$ ipython --no-banner

In [1]: import numpy as np

In [2]: np.set_printoptions(suppress=True, linewidth=140)

In [3]: def rnd(a):
   ...:     return np.round(a, 3) + 0
   ...: 

In [4]: M = np.load("w.npy")

In [5]: print(M)
[[ 64  64  40   8  64]
 [-24 -24 -15  -3 -24]
 [ 40  40  25   5  40]
 [-32 -32 -20  -4 -32]]

In [6]: print([round(float(x), 3) for x in np.linalg.svd(M, compute_uv=False)[:3]])
[157.645, 0.0, 0.0]

In [7]: print(np.argsort(-np.linalg.norm(M, axis=0).round(6), kind="stable")[:3])
[0 1 4]

In [8]: print(rnd(np.linalg.norm(M, 2) / np.linalg.norm(M)))
1.0

In [9]: W = np.array([[0, 0, 1, 3, 2, 0],
   ...:     [0, 1, 0, 0, 2, 3],
   ...:     [0, 0, 2, 1, 1, 2],
   ...:     [2, 1, 0, 1, 0, 2],
   ...:     [0, 3, 1, 2, 1, 2]])

In [10]: beta = np.array([-3, -4, 5, 3, 1, 0])

In [11]: act = np.maximum(M @ W + beta, 0)

In [12]: print((act > 0).astype(int))
[[1 1 1 1 1 1]
 [0 0 0 0 0 0]
 [1 1 1 1 1 1]
 [0 0 0 0 0 0]]

In [13]: print((act > 0).mean(axis=0))
[0.5 0.5 0.5 0.5 0.5 0.5]

In [14]: basis = np.array([[-8, 2, 6],
    ...:     [3, -3, -2],
    ...:     [3, 7, -6],
    ...:     [-9, -5, 7],
    ...:     [1, -1, -6],
    ...:     [6, -4, 7]])

In [15]: print(act @ basis)
[[  833 -3143  1623]
 [    0     0     0]
 [  521 -1955  1005]
 [    0     0     0]]

In [16]: print((act @ basis).round(6).argmax(axis=1))
[2 0 2 0]

In [17]: K = np.array([[1, 4, 4, 3, 0],
    ...:     [5, 5, 2, 3, 1],
    ...:     [1, 0, 2, 5, 3],
    ...:     [3, 3, 0, 4, 1],
    ...:     [4, 2, 2, 1, 0]])

In [18]: P = np.triu(np.array([[-2, -1, 2, 3, -2],
    ...:     [2, 0, -1, -2, 3],
    ...:     [2, 1, -2, 3, 0],
    ...:     [-2, 3, 1, -3, 0],
    ...:     [0, 0, 3, 1, 3]]), 1) + np.eye(5)

In [19]: other = P @ K @ np.linalg.inv(P)

In [20]: print(P @ K - K @ P)
[[ -2.   1.   0.  10.  -2.]
 [  5.   5.  -1. -21. -10.]
 [  9.  10.  -2.   3.   5.]
 [  0.   3.  -3.  -3.  -3.]
 [  0.   4.  -6. -14.   2.]]

In [21]: print(np.trace(other), np.trace(K))
12.0 12

In [22]: print(other)
[[ -1.   3.   7.   8.  -3.]
 [ 10.  15.   1. -10. -29.]
 [ 10.  19.   1.  22. -31.]
 [  3.   6.   0.   7. -11.]
 [  4.   6.   0.   1. -10.]]
